$ python -q
>>> import numpy as np
>>> np.set_printoptions(precision=1, suppress=True, linewidth=100)
>>> arr = np.load("data.npy")
>>> arr.round(1) + 0
array([[-0.2,  0.4, -0.3,  0.1, -0.2,  0.2, -0.5, -0.2,  0. , -0.5],
       [-0.5, -0.6, -0.1,  0.4,  0.1, -0.1, -0.3, -0.2, -0.3,  0.2],
       [-0.2,  0.1, -0.4, -0.1, -0.1,  0.3,  0.1,  0.4, -0.2,  0.1],
       [ 0.2, -0.5, -0.3, -0.5,  0. ,  0.3,  0.2, -0.3, -0.1, -0.3],
       [ 0.1, -0.1, -0.2,  0.3, -0.7,  0. ,  0.2, -0.2,  0.1,  0.1],
       [-0.4, -0.2,  0. , -0.1, -0.3, -0.2,  0.3,  0. ,  0.4,  0.1],
       [ 0.5,  0. , -0.1,  0.3,  0.1, -0.1,  0.2, -0.5,  0.1,  0. ],
       [-0.3,  0.4, -0.1, -0.3,  0. , -0.4,  0.3, -0.4, -0.5,  0.1],
       [ 0. , -0.1, -0.4,  0.2,  0.2, -0.6,  0.1,  0.3,  0.1, -0.5],
       [-0.2, -0.1,  0.7,  0. , -0.2,  0. ,  0.1,  0. , -0.1, -0.5],
       [-0.4,  0.2, -0.1,  0.3,  0.4,  0.4,  0.4, -0.3,  0.4, -0.1],
       [-0.2,  0. ,  0. , -0.4,  0.1, -0.3, -0.4, -0.3,  0.5,  0.2]])
>>> proj = arr @ np.linalg.solve(arr.T @ arr, arr.T)
>>> np.diag(proj)
array([0.9, 1. , 0.6, 1. , 0.8, 0.6, 0.7, 1. , 1. , 0.8, 1. , 0.7])
>>> np.linalg.matrix_rank(np.eye(12) - proj)
np.int64(2)
>>> proj.round(1) + 0
array([[ 0.9,  0. ,  0. ,  0. ,  0.1, -0.2, -0.1,  0. ,  0. ,  0. ,  0.1,  0.1],
       [ 0. ,  1. ,  0. ,  0. ,  0. ,  0. ,  0. ,  0. ,  0. ,  0. ,  0. ,  0. ],
       [ 0. ,  0. ,  0.6,  0.1,  0. ,  0. , -0.3,  0. ,  0. , -0.3,  0. , -0.2],
       [ 0. ,  0. ,  0.1,  1. ,  0. ,  0. ,  0.1,  0. ,  0. ,  0. ,  0. ,  0. ],
       [ 0.1,  0. ,  0. ,  0. ,  0.8,  0.3,  0.2,  0. , -0.1,  0. , -0.1, -0.1],
       [-0.2,  0. ,  0. ,  0. ,  0.3,  0.6, -0.2,  0. ,  0.1,  0.1,  0.1,  0.2],
       [-0.1,  0. , -0.3,  0.1,  0.2, -0.2,  0.7,  0. ,  0. , -0.2,  0.1, -0.1],
       [ 0. ,  0. ,  0. ,  0. ,  0. ,  0. ,  0. ,  1. ,  0. ,  0. ,  0. ,  0. ],
       [ 0. ,  0. ,  0. ,  0. , -0.1,  0.1,  0. ,  0. ,  1. ,  0. ,  0. ,  0. ],
       [ 0. ,  0. , -0.3,  0. ,  0. ,  0.1, -0.2,  0. ,  0. ,  0.8,  0. , -0.2],
       [ 0.1,  0. ,  0. ,  0. , -0.1,  0.1,  0.1,  0. ,  0. ,  0. ,  1. , -0.1],
       [ 0.1,  0. , -0.2,  0. , -0.1,  0.2, -0.1,  0. ,  0. , -0.2, -0.1,  0.7]])
>>> np.trace(proj)
np.float64(10.0)
>>> np.round(arr.reshape(2, -1), 1) + 0
array([[-0.2,  0.4, -0.3,  0.1, -0.2,  0.2, -0.5, -0.2,  0. , -0.5, -0.5, -0.6, -0.1,  0.4,  0.1,
        -0.1, -0.3, -0.2, -0.3,  0.2, -0.2,  0.1, -0.4, -0.1, -0.1,  0.3,  0.1,  0.4, -0.2,  0.1,
         0.2, -0.5, -0.3, -0.5,  0. ,  0.3,  0.2, -0.3, -0.1, -0.3,  0.1, -0.1, -0.2,  0.3, -0.7,
         0. ,  0.2, -0.2,  0.1,  0.1, -0.4, -0.2,  0. , -0.1, -0.3, -0.2,  0.3,  0. ,  0.4,  0.1],
       [ 0.5,  0. , -0.1,  0.3,  0.1, -0.1,  0.2, -0.5,  0.1,  0. , -0.3,  0.4, -0.1, -0.3,  0. ,
        -0.4,  0.3, -0.4, -0.5,  0.1,  0. , -0.1, -0.4,  0.2,  0.2, -0.6,  0.1,  0.3,  0.1, -0.5,
        -0.2, -0.1,  0.7,  0. , -0.2,  0. ,  0.1,  0. , -0.1, -0.5, -0.4,  0.2, -0.1,  0.3,  0.4,
         0.4,  0.4, -0.3,  0.4, -0.1, -0.2,  0. ,  0. , -0.4,  0.1, -0.3, -0.4, -0.3,  0.5,  0.2]])
>>> np.round(arr.ravel(order="F"), 1) + 0
array([-0.2, -0.5, -0.2,  0.2,  0.1, -0.4,  0.5, -0.3,  0. , -0.2, -0.4, -0.2,  0.4, -0.6,  0.1,
       -0.5, -0.1, -0.2,  0. ,  0.4, -0.1, -0.1,  0.2,  0. , -0.3, -0.1, -0.4, -0.3, -0.2,  0. ,
       -0.1, -0.1, -0.4,  0.7, -0.1,  0. ,  0.1,  0.4, -0.1, -0.5,  0.3, -0.1,  0.3, -0.3,  0.2,
        0. ,  0.3, -0.4, -0.2,  0.1, -0.1,  0. , -0.7, -0.3,  0.1,  0. ,  0.2, -0.2,  0.4,  0.1,
        0.2, -0.1,  0.3,  0.3,  0. , -0.2, -0.1, -0.4, -0.6,  0. ,  0.4, -0.3, -0.5, -0.3,  0.1,
        0.2,  0.2,  0.3,  0.2,  0.3,  0.1,  0.1,  0.4, -0.4, -0.2, -0.2,  0.4, -0.3, -0.2,  0. ,
       -0.5, -0.4,  0.3,  0. , -0.3, -0.3,  0. , -0.3, -0.2, -0.1,  0.1,  0.4,  0.1, -0.5,  0.1,
       -0.1,  0.4,  0.5, -0.5,  0.2,  0.1, -0.3,  0.1,  0.1,  0. ,  0.1, -0.5, -0.5, -0.1,  0.2])
>>> t3 = arr.reshape(12, 2, -1)
>>> np.einsum("ihd,jhd->hij", t3, t3).shape
(2, 12, 12)
>>> t3[:, 0].round(1) + 0
array([[-0.2,  0.4, -0.3,  0.1, -0.2],
       [-0.5, -0.6, -0.1,  0.4,  0.1],
       [-0.2,  0.1, -0.4, -0.1, -0.1],
       [ 0.2, -0.5, -0.3, -0.5,  0. ],
       [ 0.1, -0.1, -0.2,  0.3, -0.7],
       [-0.4, -0.2,  0. , -0.1, -0.3],
       [ 0.5,  0. , -0.1,  0.3,  0.1],
       [-0.3,  0.4, -0.1, -0.3,  0. ],
       [ 0. , -0.1, -0.4,  0.2,  0.2],
       [-0.2, -0.1,  0.7,  0. , -0.2],
       [-0.4,  0.2, -0.1,  0.3,  0.4],
       [-0.2,  0. ,  0. , -0.4,  0.1]])
